>>> import numpy as np
>>> np.set_printoptions(precision=3, suppress=True, linewidth=120)
>>> W0 = np.array([[-4, -2, 2], [-2, -18, 4], [2, 4, -16]])
>>> x = np.array([-3, -2, 0])
>>> rhs = W0 @ x
>>> b, lr = np.zeros(3), 1 / np.linalg.norm(W0, 2) ** 2
>>> for i in range(30):
...     b -= lr * W0.T @ (W0 @ b - rhs)
...     if i % 10 == 0: print(i, round(np.linalg.norm(W0 @ b - rhs), 3))
... 
0 13.416
10 7.229
20 5.502
>>> b
array([-1.8  , -2.124,  0.153])
>>> round(np.linalg.cond(W0), 3)
np.float64(6.095)
>>> np.abs(W0).max()
np.int64(18)
>>> W0.mean(axis=0)
array([-1.333, -5.333, -3.333])
>>> np.count_nonzero(W0)
np.int64(9)
>>> W0.shape
(3, 3)
>>> np.unravel_index(np.abs(W0).argmax(), W0.shape)
(np.int64(1), np.int64(1))
>>> evals, vecs = np.linalg.eigh(W0)
>>> np.round(vecs.T @ vecs, 3) + 0
array([[1., 0., 0.],
       [0., 1., 0.],
       [0., 0., 1.]])
>>> vecs @ np.diag(evals) @ vecs.T
array([[ -4.,  -2.,   2.],
       [ -2., -18.,   4.],
       [  2.,   4., -16.]])
>>> np.abs(vecs[:, -1]).round(6).argmax()
np.int64(0)
>>> np.linalg.svd(W0, compute_uv=False)
array([21.572, 12.889,  3.539])
>>> np.unique(evals.round(6) + 0, return_counts=True)[1]
array([1, 1, 1])
>>> A2 = np.array([[3, 0], [3, 2]])
>>> basis = np.kron(A2, W0)
>>> basis.shape
(6, 6)
>>> evals, vecs = np.linalg.eig(W0)
>>> np.round(W0 @ vecs[:, 0] - evals[0] * vecs[:, 0], 3) + 0
array([0., 0., 0.])
>>> evals
array([ -3.539, -21.572, -12.889])
>>> arr = np.loadtxt("case12.csv", delimiter=",")
>>> arr
array([[13.,  0., 10.,  6.],
       [ 0.,  0.,  0.,  0.],
       [10.,  0.,  8.,  6.],
       [ 6.,  0.,  6.,  9.]])
>>> arr @ arr
array([[305.,   0., 246., 192.],
       [  0.,   0.,   0.,   0.],
       [246.,   0., 200., 162.],
       [192.,   0., 162., 153.]])
>>> (arr != 0).astype(int)
array([[1, 0, 1, 1],
       [0, 0, 0, 0],
       [1, 0, 1, 1],
       [1, 0, 1, 1]])
>>> np.round(np.linalg.det(arr), 3)
np.float64(0.0)
